$ python3 -q
>>> import numpy as np
>>> np.set_printoptions(suppress=True, linewidth=160)
>>> def tidy(a):
...     return np.round(a, 2) + 0
... 
>>> m1 = np.load("a.npy")
>>> m1
array([[0., 0., 0., 0., 5.],
       [0., 0., 4., 1., 2.],
       [0., 4., 0., 0., 0.],
       [0., 1., 0., 0., 0.],
       [5., 2., 0., 0., 0.]])
>>> # rank 4
>>> rank = np.linalg.matrix_rank(m1)
>>> rank
np.int64(4)
>>> null = np.linalg.svd(m1)[2][rank:].T
>>> tidy(m1 @ null)
array([[0.],
       [0.],
       [0.],
       [0.],
       [0.]])
>>> np.allclose(m1 @ null, 0)
True
>>> [int(np.linalg.matrix_rank(np.delete(m1, i, axis=0))) for i in range(5)]
[3, 3, 4, 4, 3]
>>> null.shape
(5, 1)
>>> [int(np.linalg.matrix_rank(m1[:, :j + 1])) for j in range(5)]
[1, 2, 3, 3, 4]
>>> np.linalg.matrix_rank(m1.T @ m1), np.linalg.matrix_rank(m1 @ m1.T)
(np.int64(4), np.int64(4))
>>> A2 = np.array([[-5, 2, 6], [-8, 6, 8], [-6, -4, 7], [0, 9, -8], [-2, 7, 2]])
>>> A2.T @ m1.T
array([[-10., -28., -32.,  -8., -41.],
       [ 35.,   7.,  24.,   6.,  22.],
       [ 10.,  24.,  32.,   8.,  46.]])
>>> m1 @ A2
array([[-10.,  35.,  10.],
       [-28.,   7.,  24.],
       [-32.,  24.,  32.],
       [ -8.,   6.,   8.],
       [-41.,  22.,  46.]])
>>> np.einsum("ij->j", m1)
array([5., 7., 4., 1., 7.])
>>> np.einsum("ij,ij->i", m1, m1)
array([25., 21., 16.,  1., 29.])
>>> np.einsum("ik,kj->ij", m1, A2)
array([[-10.,  35.,  10.],
       [-28.,   7.,  24.],
       [-32.,  24.,  32.],
       [ -8.,   6.,   8.],
       [-41.,  22.,  46.]])
>>> theta = np.radians(120)
>>> r_ = np.eye(5)
>>> r_[2, 2] = r_[0, 0] = np.cos(theta)
>>> r_[2, 0], r_[0, 2] = -np.sin(theta), np.sin(theta)
>>> tidy(r_)
array([[-0.5 ,  0.  ,  0.87,  0.  ,  0.  ],
       [ 0.  ,  1.  ,  0.  ,  0.  ,  0.  ],
       [-0.87,  0.  , -0.5 ,  0.  ,  0.  ],
       [ 0.  ,  0.  ,  0.  ,  1.  ,  0.  ],
       [ 0.  ,  0.  ,  0.  ,  0.  ,  1.  ]])
>>> A2 = m1 @ r_.T
>>> tidy(np.linalg.svd(m1, compute_uv=False)), tidy(np.linalg.svd(A2, compute_uv=False))
(array([5.76, 5.76, 3.58, 3.58, 0.  ]), array([5.76, 5.76, 3.58, 3.58, 0.  ]))
>>> tidy(A2)
array([[ 0.  ,  0.  ,  0.  ,  0.  ,  5.  ],
       [ 3.46,  0.  , -2.  ,  1.  ,  2.  ],
       [ 0.  ,  4.  ,  0.  ,  0.  ,  0.  ],
       [ 0.  ,  1.  ,  0.  ,  0.  ,  0.  ],
       [-2.5 ,  2.  , -4.33,  0.  ,  0.  ]])
>>> mat = np.loadtxt("test10.csv", delimiter=",")
>>> mat
array([[  1.91,  -6.05,   8.57,   3.49,   2.46,  -1.58,  -4.22,   3.5 ,   0.44,  -3.17],
       [  1.11,  -6.25,   6.29,  -2.03,   5.71,   2.14, -12.67,   7.14,  -7.39,   1.51],
       [-12.45,  -2.7 ,  -0.67,  -9.24,  -0.07,   0.01, -15.03,   5.72,   1.13,   2.01],
       [  2.79,   8.51,  -4.38,   0.99,  -0.71,  -0.47,  11.54,  -4.37,   2.19,   0.2 ],
       [  1.83,  -4.25,   7.15,  -0.76,  -1.09,   2.08,  -5.33,   4.41,   2.15,  -4.93],
       [  3.76,   4.48,   1.25,   3.9 ,  -3.22,  -0.69,   9.  ,  -6.2 ,   7.56,  -1.5 ],
       [ -3.77,  11.67,  -2.98,   3.22,  -0.26,  -1.4 ,  11.15,  -3.66,   7.77,   2.04],
       [ -0.68,  -1.21,   7.15,   0.61,  -0.78,   3.23,  -5.11,   4.35,   3.62,  -4.26],
       [ -5.27,   2.05,   6.75,  -4.22,  -1.18,  -0.63,  -6.18,   3.93,   7.58,  -4.4 ],
       [  6.17,   2.18,   1.53,   3.18,  -3.55,   0.69,   5.75,  -4.73,   2.3 ,  -4.03],
       [  0.44,  -3.31,  -0.55,  -2.21,  -0.85,  -1.62,  -1.16,  -1.65,  -0.68,   0.09],
       [  3.27,  -5.55,   1.52,   0.41,   1.51,   0.3 ,  -2.58,   2.29,  -5.68,  -1.9 ],
       [  3.55,  -5.83,   7.68,   1.23,   0.81,   1.78,  -7.51,   4.69,   0.78,  -3.28]])
>>> x = np.array([0, 1, 2, 0, 2, 1, 2, 0, 1, 1])
>>> target = mat @ x
>>> tidy(np.linalg.solve(mat.T @ mat, mat.T @ target))
array([0., 1., 2., 0., 2., 1., 2., 0., 1., 1.])
>>> rng = np.random.default_rng(3946)
>>> target = target + 0.1 * rng.normal(size=13)
>>> tidy(target)
array([  3.22, -11.32, -31.06,  23.47,  -3.57,  23.89,  35.85,   3.97,   3.23,   8.48, -10.66, -11.76,  -4.67])
>>> c, *_ = np.linalg.lstsq(mat, target)
>>> [round(float(np.linalg.norm(np.linalg.solve(mat.T @ mat + lam * np.eye(10), mat.T @ target))), 2) for lam in (0, 1, 10, 100)]
[4.15, 3.53, 2.94, 1.93]
>>> tidy(c)
array([-0.06,  0.9 ,  1.88, -0.04,  2.36,  1.2 ,  2.  , -0.18,  1.1 ,  0.8 ])
>>> mat.ravel(order="F")
array([  1.91,   1.11, -12.45,   2.79,   1.83,   3.76,  -3.77,  -0.68,  -5.27,   6.17,   0.44,   3.27,   3.55,  -6.05,  -6.25,  -2.7 ,   8.51,  -4.25,   4.48,
        11.67,  -1.21,   2.05,   2.18,  -3.31,  -5.55,  -5.83,   8.57,   6.29,  -0.67,  -4.38,   7.15,   1.25,  -2.98,   7.15,   6.75,   1.53,  -0.55,   1.52,
         7.68,   3.49,  -2.03,  -9.24,   0.99,  -0.76,   3.9 ,   3.22,   0.61,  -4.22,   3.18,  -2.21,   0.41,   1.23,   2.46,   5.71,  -0.07,  -0.71,  -1.09,
        -3.22,  -0.26,  -0.78,  -1.18,  -3.55,  -0.85,   1.51,   0.81,  -1.58,   2.14,   0.01,  -0.47,   2.08,  -0.69,  -1.4 ,   3.23,  -0.63,   0.69,  -1.62,
         0.3 ,   1.78,  -4.22, -12.67, -15.03,  11.54,  -5.33,   9.  ,  11.15,  -5.11,  -6.18,   5.75,  -1.16,  -2.58,  -7.51,   3.5 ,   7.14,   5.72,  -4.37,
         4.41,  -6.2 ,  -3.66,   4.35,   3.93,  -4.73,  -1.65,   2.29,   4.69,   0.44,  -7.39,   1.13,   2.19,   2.15,   7.56,   7.77,   3.62,   7.58,   2.3 ,
        -0.68,  -5.68,   0.78,  -3.17,   1.51,   2.01,   0.2 ,  -4.93,  -1.5 ,   2.04,  -4.26,  -4.4 ,  -4.03,   0.09,  -1.9 ,  -3.28])
>>> t3 = mat.reshape(13, 2, -1)
>>> t3[:, 0]
array([[  1.91,  -6.05,   8.57,   3.49,   2.46],
       [  1.11,  -6.25,   6.29,  -2.03,   5.71],
       [-12.45,  -2.7 ,  -0.67,  -9.24,  -0.07],
       [  2.79,   8.51,  -4.38,   0.99,  -0.71],
       [  1.83,  -4.25,   7.15,  -0.76,  -1.09],
       [  3.76,   4.48,   1.25,   3.9 ,  -3.22],
       [ -3.77,  11.67,  -2.98,   3.22,  -0.26],
       [ -0.68,  -1.21,   7.15,   0.61,  -0.78],
       [ -5.27,   2.05,   6.75,  -4.22,  -1.18],
       [  6.17,   2.18,   1.53,   3.18,  -3.55],
       [  0.44,  -3.31,  -0.55,  -2.21,  -0.85],
       [  3.27,  -5.55,   1.52,   0.41,   1.51],
       [  3.55,  -5.83,   7.68,   1.23,   0.81]])
>>> t3.shape
(13, 2, 5)
>>> np.swapaxes(t3, 1, 2)[0]
array([[ 1.91, -1.58],
       [-6.05, -4.22],
       [ 8.57,  3.5 ],
       [ 3.49,  0.44],
       [ 2.46, -3.17]])
>>> J = np.loadtxt("block5.csv", delimiter=",")
>>> J
array([[ 0.97,  0.97,  0.82, -0.09,  0.88, -0.75, -0.98],
       [ 0.78,  0.81,  0.82,  0.85,  0.4 , -0.69, -0.27],
       [-0.85, -0.98,  0.68,  0.99, -0.98, -0.23,  0.06],
       [-1.  , -0.99, -0.93, -0.7 , -1.  ,  0.96,  0.98],
       [-0.46, -0.59, -0.42, -0.73, -0.69,  0.45, -0.75],
       [-0.98, -0.93,  0.09,  0.96, -0.99,  0.4 ,  0.99],
       [ 0.58,  0.88,  0.69,  0.93,  0.74, -0.65,  0.97],
       [ 0.98,  1.  ,  0.07, -0.99,  0.99, -0.31, -0.53],
       [ 0.97,  0.97,  0.93,  0.76,  0.71, -0.84, -0.92],
       [ 0.99,  0.99,  0.84,  0.55,  1.  , -0.89, -0.71],
       [-1.  , -1.  , -0.98, -0.99, -1.  ,  0.98,  0.52],
       [-0.99, -1.  ,  0.69,  1.  , -1.  ,  0.05, -0.96],
       [ 0.51, -0.43,  0.1 ,  0.61,  0.9 , -0.42, -0.21],
       [-0.97, -0.81, -0.47,  0.98, -0.35,  0.25,  1.  ],
       [ 0.95,  0.96,  0.56, -0.81,  0.8 , -0.49, -0.99],
       [ 0.04, -0.9 ,  0.64,  0.93, -0.45, -0.47, -0.9 ],
       [ 0.31,  0.07, -0.45,  0.  ,  0.95, -0.12,  0.83],
       [ 0.92,  0.94, -0.64, -1.  ,  0.69,  0.5 , -1.  ],
       [ 0.66, -0.13,  0.16,  0.75,  0.97, -0.56,  0.37],
       [ 1.  ,  1.  ,  0.66, -1.  ,  1.  , -0.77, -1.  ],
       [ 0.89,  1.  ,  0.77, -0.93, -0.81, -0.19, -0.99],
       [-1.  , -0.97, -0.89,  0.19, -0.98,  0.87,  1.  ],
       [-1.  , -1.  , -0.52,  0.96, -1.  ,  0.67,  0.93],
       [-0.96, -1.  ,  0.45,  1.  , -0.97, -0.2 , -0.54],
       [-0.74, -0.98, -0.86, -0.95, -0.6 ,  0.75, -0.97],
       [-1.  , -1.  , -0.81, -0.38, -1.  ,  0.95,  0.9 ],
       [-1.  , -1.  , -0.93, -0.65, -1.  ,  0.93, -0.96],
       [ 0.97,  1.  , -0.25, -1.  ,  0.97,  0.01, -0.56],
       [ 0.98,  0.97,  0.89,  0.97,  0.99, -0.92,  0.77],
       [ 0.85,  0.98, -0.73, -1.  ,  0.95,  0.39, -0.75],
       [-0.96, -0.21, -0.99, -1.  , -0.75,  0.96,  0.97],
       [-0.97, -0.96, -0.94,  0.14,  0.41,  0.73,  1.  ]])
>>> W2 = J[[7, 24]].astype(float)
>>> for _ in range(6):
...     idx = np.linalg.norm(J[:, None] - W2, axis=-1).argmin(axis=1)
...     W2 = np.array([J[idx == j].mean(axis=0) for j in range(2)])
... 
>>> idx
array([0, 0, 1, 1, 1, 1, 0, 0, 0, 0, 1, 1, 0, 1, 0, 1, 0, 0, 0, 0, 0, 1, 1, 1, 1, 1, 1, 0, 0, 0, 1, 1])
>>> np.abs(W2[1] - W2[0]).argmax()
np.int64(0)
>>> tidy(W2[1] - W2[0])
array([-1.7 , -1.64, -0.71,  0.2 , -1.53,  0.92,  0.58])
>>> O, V = np.linalg.qr(J[:, :5])[0], np.linalg.qr(J[:, 5:])[0]
>>> s = np.linalg.svd(O.T @ V, compute_uv=False)
>>> (s > 0.9).sum()
np.int64(1)
>>> tidy(np.degrees(np.arccos(s.clip(0, 1))))
array([ 8.66, 45.51])
>>> tidy(s)
array([0.99, 0.7 ])
>>> Xs = J - J.mean(axis=0)
>>> left, s, Vh = np.linalg.svd(Xs, full_matrices=False)
>>> tidy(Vh[0] * np.sign(Vh[0, np.abs(Vh[0]).argmax()]))
array([ 0.52,  0.51,  0.29, -0.03,  0.45, -0.33, -0.27])
>>> np.abs(Vh[0]).argmax()
np.int64(0)
>>> np.searchsorted(np.cumsum(s ** 2) / (s ** 2).sum(), 0.9) + 1
np.int64(3)
>>> (np.sign(left[:, 0]) == np.sign(left[0, 0])).astype(int)
array([1, 1, 0, 0, 0, 0, 1, 1, 1, 1, 0, 0, 1, 0, 1, 0, 1, 1, 1, 1, 1, 0, 0, 0, 0, 0, 0, 1, 1, 1, 0, 0])
>>> tidy(s ** 2 / (s ** 2).sum())
array([0.59, 0.22, 0.13, 0.04, 0.01, 0.01, 0.  ])
>>> cov = np.cov(J, rowvar=False)
>>> tidy(np.linalg.eigvalsh(cov)[::-1])
array([2.8 , 1.06, 0.62, 0.18, 0.06, 0.03, 0.01])
>>> tidy(J.std(axis=0))
array([0.88, 0.89, 0.7 , 0.83, 0.87, 0.64, 0.83])
>>> np.argsort(-J.std(axis=0).round(6), kind="stable")
array([1, 0, 4, 3, 6, 2, 5])
>>> tidy(np.median(J, axis=0))
array([ 0.18, -0.32,  0.08,  0.07,  0.03, -0.06, -0.4 ])
>>> tidy(cov)
array([[ 0.8 ,  0.76,  0.37, -0.11,  0.68, -0.45, -0.36],
       [ 0.76,  0.82,  0.33, -0.19,  0.64, -0.39, -0.31],
       [ 0.37,  0.33,  0.51,  0.29,  0.23, -0.43, -0.24],
       [-0.11, -0.19,  0.29,  0.71, -0.05, -0.22,  0.21],
       [ 0.68,  0.64,  0.23, -0.05,  0.77, -0.38, -0.18],
       [-0.45, -0.39, -0.43, -0.22, -0.38,  0.43,  0.2 ],
       [-0.36, -0.31, -0.24,  0.21, -0.18,  0.2 ,  0.71]])
>>> tidy(np.linalg.norm(J, 2))
np.float64(9.32)
>>> tidy(np.linalg.norm(J, 1)), tidy(np.linalg.norm(J, np.inf))
(np.float64(27.42), np.float64(6.56))
>>> tidy(np.linalg.norm(J, "nuc"))
np.float64(24.55)
>>> F = np.load("mat.npy")
>>> F
array([[ 0,  3,  0,  0],
       [ 2, -1,  0,  0],
       [ 0,  0,  0,  3],
       [ 0,  0,  2, -1]])
>>> f = np.array([-3, -4, 3, 1])
>>> A2 = F + np.outer(f, np.eye(4)[2])
>>> np.linalg.matrix_rank(A2 - F)
np.int64(1)
>>> K = np.load("arr.npy")
>>> K
array([[ 3,  3,  0,  0],
       [-3, -3,  0,  0],
       [ 0,  0,  3,  3],
       [ 0,  0, -3, -3]])
>>> # looks like rank 2
>>> np.einsum("ij,ji->", K, K)
np.int64(0)
>>> tidy(np.linalg.det(K.T))
np.float64(0.0)
>>> tidy(np.poly(K))
array([1., 0., 0., 0., 0.])
>>> tidy(np.linalg.det(K[::-1]))
np.float64(0.0)
>>> tidy(np.linalg.eigvals(K).sum().real)
np.float64(0.0)
>>> data = np.loadtxt("layer2.csv", delimiter=",")
>>> data
array([[ -3.06,  20.12,   2.85],
       [-10.35,  -3.71, -13.93],
       [ -1.52,  -4.99,   7.08],
       [  4.12,   5.91,  11.73],
       [ -3.2 ,   5.43,  -7.31],
       [  0.29,  14.32,   7.66],
       [-29.89,   4.72,   5.43],
       [-13.55,   9.28,   7.1 ],
       [-13.02,  -8.71,  -7.04],
       [ 11.17,  -8.41,   5.55],
       [  3.34,   3.55,   7.47],
       [-12.08,  -3.21,   0.55],
       [  7.37,   9.62,  -1.56],
       [  4.41,  16.96,   3.14],
       [ -2.92,   0.02,   0.84],
       [ 10.91,   4.07,  -1.1 ],
       [ -1.06, -13.75,   1.21],
       [  4.89,   4.82,  10.95],
       [ -3.04,  -3.5 ,   7.59],
       [ 16.77,   0.27,  -4.99],
       [-11.37,  -8.19,  -2.6 ],
       [ 15.32,   1.55,  -0.72],
       [ -1.56,   4.47,   2.17],
       [  8.87,   1.75,  10.85],
       [  5.5 ,  -0.15,   5.48],
       [-23.89,  -5.13, -11.63]])
>>> x = np.array([2, -2, 2])
>>> target = data @ x
>>> tidy(np.linalg.lstsq(data, target)[0])
array([ 2., -2.,  2.])
>>> target = target + 0.02 * rng.normal(size=26)
>>> tidy(target)
array([-40.67, -41.13,  21.11,  19.9 , -31.82, -12.73, -58.37, -31.47, -22.73,  50.27,  14.52, -16.64,  -7.62, -18.86,  -4.19,  11.47,  27.82,  22.04,  16.09,
        23.  , -11.55,  26.09,  -7.72,  35.95,  22.23, -60.78])
>>> c, *_ = np.linalg.lstsq(data, target)
>>> tidy(data.T @ (target - data @ c))
array([0., 0., 0.])
>>> [round(float(np.linalg.norm(np.linalg.solve(data.T @ data + lam * np.eye(3), data.T @ target))), 2) for lam in (0, 1, 10, 100)]
[3.46, 3.46, 3.44, 3.23]
>>> c.round()
array([ 2., -2.,  2.])
